$ python -q
>>> import numpy as np
>>> np.set_printoptions(precision=2, suppress=True, linewidth=120)
>>> def tidy(a):
...     return np.round(a, 2) + 0
... 
>>> Y = np.array([[-4, 5, -3, -5, 3], [-1, 3, -1, 0, 3], [5, -1, -4, 1, 5]])
>>> A = Y.T @ Y
>>> A
array([[ 42, -28,  -7,  25,  10],
       [-28,  35, -14, -26,  19],
       [ -7, -14,  26,  11, -32],
       [ 25, -26,  11,  26, -10],
       [ 10,  19, -32, -10,  43]])
>>> left, s, VT = np.linalg.svd(A)
>>> np.argmax(s[:-1] / (s[1:] + 1e-6)) + 1
np.int64(3)
>>> Y = left[:, :3] @ np.diag(s[:3]) @ VT[:3]
>>> tidy(np.linalg.norm(A - Y, 2)), tidy(s[3])
(np.float64(0.0), np.float64(0.0))
>>> Y = A[0, 0] * A[1:] - np.outer(A[1:, 0], A[0])
>>> Y
array([[    0,   686,  -784,  -392,  1078],
       [    0,  -784,  1043,   637, -1274],
       [    0,  -392,   637,   467,  -670],
       [    0,  1078, -1274,  -670,  1706]])
>>> np.flatnonzero(~Y.round(6).any(axis=1))
array([], dtype=int64)
>>> np.linalg.matrix_rank(Y), np.linalg.matrix_rank(A)
(np.int64(2), np.int64(3))
>>> W0 = np.load("block4.npy")
>>> tidy(W0)
array([[-0.4 , -0.88,  0.19, -0.16],
       [ 0.33, -0.39, -0.73,  0.44],
       [-0.6 ,  0.21, -0.64, -0.42],
       [-0.6 ,  0.16,  0.11,  0.77]])
>>> rng = np.random.default_rng(52)
>>> z = rng.permutation(4)
>>> Y = W0[:, z] * rng.choice([-1, 1], 4)
>>> tidy(Y)
array([[ 0.19,  0.88, -0.4 , -0.16],
       [-0.73,  0.39,  0.33,  0.44],
       [-0.64, -0.21, -0.6 , -0.42],
       [ 0.11, -0.16, -0.6 ,  0.77]])
>>> left, _, VT = np.linalg.svd(W0.T @ Y)
>>> z
array([2, 1, 0, 3])
>>> tidy(Y.sum(axis=1))
array([ 0.51,  0.44, -1.88,  0.12])
>>> Y.shape
(4, 4)
>>> tidy(Y - Y[0])
array([[ 0.  ,  0.  ,  0.  ,  0.  ],
       [-0.93, -0.49,  0.74,  0.6 ],
       [-0.84, -1.09, -0.2 , -0.26],
       [-0.09, -1.04, -0.2 ,  0.93]])
>>> tidy(Y.sum(axis=0))
array([-1.07,  0.91, -1.27,  0.64])
>>> tidy(np.linalg.svd(Y, compute_uv=False))
array([1., 1., 1., 1.])
>>> tidy(Y.mean(axis=0))
array([-0.27,  0.23, -0.32,  0.16])
>>> np.count_nonzero(Y)
np.int64(16)
>>> tidy(np.diff(Y, axis=0))
array([[-0.93, -0.49,  0.74,  0.6 ],
       [ 0.09, -0.6 , -0.94, -0.87],
       [ 0.75,  0.05,  0.  ,  1.2 ]])
>>> F = np.load("sample18.npy")
>>> tidy(F)
array([[ 0.3 , -0.8 , -1.5 ],
       [-0.2 ,  0.4 ,  0.  ],
       [-0.14,  0.44,  0.14]])
>>> tidy(np.linalg.det(F))
np.float64(0.05)
>>> F.inv()
Traceback (most recent call last):
  File "<python-input-33>", line 1, in <module>
    F.inv()
    ^^^^^
AttributeError: 'numpy.ndarray' object has no attribute 'inv'
>>> tidy(np.abs(np.linalg.eigvals(F)).max())
np.float64(1.02)
>>> tidy(np.trace(F))
np.float64(0.84)
>>> vec = np.array([4, -2, 2])
>>> target = F @ vec
>>> coef, lr = np.zeros(3), 1 / np.linalg.norm(F, 2) ** 2
>>> for i in range(25):
...     coef -= lr * F.T @ (F @ coef - target)
...     if i % 5 == 0: print(i, round(np.linalg.norm(F @ coef - target), 2))
... 
0 1.81
5 1.21
10 0.81
15 0.55
20 0.38
>>> tidy(coef)
array([ 1.2 , -2.68,  1.77])
>>> J = np.loadtxt("w.csv", delimiter=",")
>>> J
array([[ 30.81,  29.34, -27.97, -24.51, -56.09],
       [ -4.23,  -7.17,   4.25,   5.33,  14.15],
       [-50.97,  -6.95,  43.98,  20.19,   6.9 ],
       [ -1.19,  10.16,  -0.07,  -4.81, -21.68]])
>>> tidy(np.linalg.norm(J, 2) / np.linalg.norm(J))
np.float64(0.91)
>>> np.linalg.matrix_rank(J, rtol=0.1)
np.int64(2)
>>> [round(float(x), 2) for x in np.linalg.svd(J, compute_uv=False)[:3]]
[100.39, 47.01, 0.46]
>>> basis = np.array([[2, 5, 5], [2, 4, 2], [2, 4, 2]])
>>> feats = (rng.random((12, 3)) < 0.25) @ basis
>>> feats
array([[0, 0, 0],
       [4, 9, 7],
       [2, 4, 2],
       [4, 9, 7],
       [0, 0, 0],
       [2, 5, 5],
       [0, 0, 0],
       [2, 5, 5],
       [0, 0, 0],
       [0, 0, 0],
       [0, 0, 0],
       [4, 8, 4]])
>>> r = np.linalg.matrix_rank(feats)
>>> r
np.int64(2)
>>> ns = np.linalg.svd(feats)[2][r:].T
>>> tidy(ns @ ns.T)
array([[ 0.71, -0.43,  0.14],
       [-0.43,  0.26, -0.09],
       [ 0.14, -0.09,  0.03]])
>>> [int(np.linalg.matrix_rank(np.delete(feats, i, axis=0))) for i in range(12)]
[2, 2, 2, 2, 2, 2, 2, 2, 2, 2, 2, 2]
>>> np.allclose(feats @ ns, 0)
True
>>> tidy(ns[:, 0] / ns[np.abs(ns[:, 0]).round(6).argmax(), 0])
array([ 1. , -0.6,  0.2])
>>> tidy(feats @ ns)
array([[0.],
       [0.],
       [0.],
       [0.],
       [0.],
       [0.],
       [0.],
       [0.],
       [0.],
       [0.],
       [0.],
       [0.]])
>>> [int(np.linalg.matrix_rank(feats[:, :j + 1])) for j in range(3)]
[1, 2, 2]
>>> np.linalg.matrix_rank(feats.T @ feats), np.linalg.matrix_rank(feats @ feats.T)
(np.int64(2), np.int64(2))
>>> vec = np.array([0, 2, -2, 2])
>>> tidy(np.linalg.det(W0))
np.float64(-1.0)
>>> tidy(np.linalg.norm(vec)), tidy(np.linalg.norm(W0 @ vec))
(np.float64(3.46), np.float64(3.46))
>>> tidy(np.sort(np.abs(np.degrees(np.angle(np.linalg.eigvals(W0))))))
array([  0.  , 109.45, 109.45, 180.  ])
>>> tidy(W0.T @ (W0 @ vec))
array([ 0.,  2., -2.,  2.])
>>> left, s, VT = np.linalg.svd(feats)
>>> tidy(s)
array([22.66,  2.56,  0.  ])
>>> Y = left[:, :2] @ np.diag(s[:2]) @ VT[:2]
>>> np.linalg.matrix_rank(feats, rtol=0.05)
np.int64(2)
>>> evals, vecs = np.linalg.eigh(A)
>>> vec = np.array([3, 2, 3, 0, 0])
>>> tidy(vecs * np.maximum(evals, 0) @ vecs.T)
array([[ 42., -28.,  -7.,  25.,  10.],
       [-28.,  35., -14., -26.,  19.],
       [ -7., -14.,  26.,  11., -32.],
       [ 25., -26.,  11.,  26., -10.],
       [ 10.,  19., -32., -10.,  43.]])
>>> (np.sign(vecs[:, -1].round(6)) == np.sign(vecs[0, -1].round(6))).astype(int)
array([1, 0, 1, 1, 0])
>>> vec @ A @ vec
np.int64(122)
>>> tidy(np.linalg.eigvalsh(A[1:, 1:]))
array([ 0.  ,  5.13, 34.51, 90.36])
>>> E = np.array([[-3.36, 0.84, -2.1, -0.21], [-1.76, 0.44, -1.1, -0.11]])
>>> Y = np.array([[3, 2], [3, 3]])
>>> basis = np.kron(Y, E)
>>> basis.shape
(4, 8)
>>> tidy(np.linalg.norm(basis, 2)), tidy(np.linalg.norm(Y, 2) * np.linalg.norm(E, 2))
(np.float64(25.37), np.float64(25.37))
>>> E.reshape(2, -1)
array([[-3.36,  0.84, -2.1 , -0.21],
       [-1.76,  0.44, -1.1 , -0.11]])
>>> blk = E.reshape(2, 2, -1)
>>> np.swapaxes(blk, 1, 2)[1]
array([[-1.76, -1.1 ],
       [ 0.44, -0.11]])
>>> blk.transpose(1, 0, 2)
array([[[-3.36,  0.84],
        [-1.76,  0.44]],

       [[-2.1 , -0.21],
        [-1.1 , -0.11]]])
>>> tidy(np.einsum("ihd,ihd->ih", blk, blk))
array([[12.  ,  4.45],
       [ 3.29,  1.22]])
>>> left, s, VT = np.linalg.svd(E)
>>> np.argmax(s[:-1] / (s[1:] + 1e-6)) + 1
np.int64(1)
>>> Y = left[:, :1] @ np.diag(s[:1]) @ VT[:1]
>>> tidy(np.abs(E - Y).max())
np.float64(0.0)
>>> tidy(np.linalg.norm(E - Y) / np.linalg.norm(E))
np.float64(0.0)
>>> tidy(np.linalg.norm(E - Y, 2)), tidy(s[1])
(np.float64(0.0), np.float64(0.0))
>>> X = np.loadtxt("data.csv", delimiter=",")
>>> X
array([[-2.,  0.,  0., -3.],
       [ 0., -2., -3.,  0.],
       [ 0., -3., -2.,  0.],
       [-3.,  0.,  0., -2.]])
>>> Y = W0 + rng.integers(-2, 3, (4, 3)) @ rng.integers(-2, 3, (3, 4))
>>> tidy(Y)
array([[ 0.6 ,  2.12, -1.81, -3.16],
       [ 2.33,  1.61, -0.73,  6.44],
       [-4.6 ,  0.21, -0.64, -4.42],
       [ 4.4 ,  0.16, -0.89,  0.77]])
>>> Y - W0
array([[ 1.,  3., -2., -3.],
       [ 2.,  2.,  0.,  6.],
       [-4.,  0.,  0., -4.],
       [ 5.,  0., -1.,  0.]])
>>> tidy(np.linalg.svd(Y - W0, compute_uv=False))
array([8.96, 5.69, 3.53, 0.  ])
>>> evals, vecs = np.linalg.eigh(X)
>>> vec = np.array([-2, -1, 0, 2])
>>> tidy(vec @ X @ vec / (vec @ vec)), evals[0], tidy(evals[-1])
(np.float64(0.67), np.float64(-5.0), np.float64(1.0))
>>> hat = np.triu(np.array([[3, 1, 1, 1], [1, 2, 3, 1], [0, 3, 3, 3], [0, 0, 1, 2]]), 1) + np.eye(4)
>>> Y = hat @ X @ np.linalg.inv(hat)
>>> Y
array([[ -5.,   0.,   0.,   0.],
       [ -3.,  -8.,  18., -45.],
       [ -9.,   6., -11.,  30.],
       [ -3.,   3.,  -6.,  16.]])
>>> np.linalg.matrix_rank(Y)
np.int64(4)
>>> tidy(np.linalg.det(Y))
np.float64(25.0)
>>> [round(float(np.linalg.det(X[:i, :i])), 2) + 0 for i in range(1, 5)]
[-2.0, 4.0, 10.0, 25.0]
>>> tidy(np.linalg.eigvalsh(X).min())
np.float64(-5.0)
>>> mat = np.loadtxt("out16.csv", delimiter=",")
>>> tidy(mat)
array([[-3.42,  2.48, -0.43,  2.64],
       [-1.14, -2.22,  4.14,  1.28],
       [ 0.57, -2.98, -2.41,  3.15],
       [ 3.42,  2.24,  1.36,  2.54]])
>>> z = rng.permutation(4)
>>> Y = mat[:, z] * rng.choice([-1, 1], 4)
>>> tidy(Y)
array([[ 3.42, -2.48, -0.43,  2.64],
       [ 1.14,  2.22,  4.14,  1.28],
       [-0.57,  2.98, -2.41,  3.15],
       [-3.42, -2.24,  1.36,  2.54]])
>>> left, _, VT = np.linalg.svd(mat.T @ Y)
>>> tidy(left @ VT)
array([[-1.,  0.,  0.,  0.],
       [ 0., -1.,  0.,  0.],
       [ 0.,  0.,  1.,  0.],
       [ 0.,  0.,  0.,  1.]])
>>> left, s = np.linalg.svd(mat)
Traceback (most recent call last):
  File "<python-input-113>", line 1, in <module>
    left, s = np.linalg.svd(mat)
    ^^^^^^^
ValueError: too many values to unpack (expected 2)
>>> left, s, VT = np.linalg.svd(mat, full_matrices=False)
>>> tidy(VT @ VT.T)
array([[1., 0., 0., 0.],
       [0., 1., 0., 0.],
       [0., 0., 1., 0.],
       [0., 0., 0., 1.]])
>>> tidy(np.cumsum(s ** 2) / np.sum(s ** 2))
array([0.25, 0.5 , 0.75, 1.  ])
>>> left.shape, s.shape, VT.shape
((4, 4), (4,), (4, 4))
>>> tidy(np.linalg.norm(mat[3], 1)), tidy(np.linalg.norm(mat[3], np.inf))
(np.float64(9.56), np.float64(3.42))
>>> tidy(np.linalg.norm(mat, "nuc"))
np.float64(20.0)
>>> tidy(np.linalg.norm(mat, 2))
np.float64(5.0)
>>> tidy(np.linalg.norm(mat[3] - mat[0]))
np.float64(7.07)
>>> tidy(np.trace(np.linalg.pinv(feats) @ feats))
np.float64(2.0)
>>> np.allclose(feats[:-1].T @ np.linalg.lstsq(feats[:-1].T, feats[-1])[0], feats[-1])
True
>>> try:
...     np.linalg.inv(feats)
... except np.linalg.LinAlgError as e:
...     print("failed:", e)
... 
failed: Last 2 dimensions of the array must be square
>>> tidy(feats @ np.linalg.pinv(feats) @ feats)
array([[0., 0., 0.],
       [4., 9., 7.],
       [2., 4., 2.],
       [4., 9., 7.],
       [0., 0., 0.],
       [2., 5., 5.],
       [0., 0., 0.],
       [2., 5., 5.],
       [0., 0., 0.],
       [0., 0., 0.],
       [0., 0., 0.],
       [4., 8., 4.]])
>>> np.unique(feats.round(6), axis=0).shape
(5, 3)
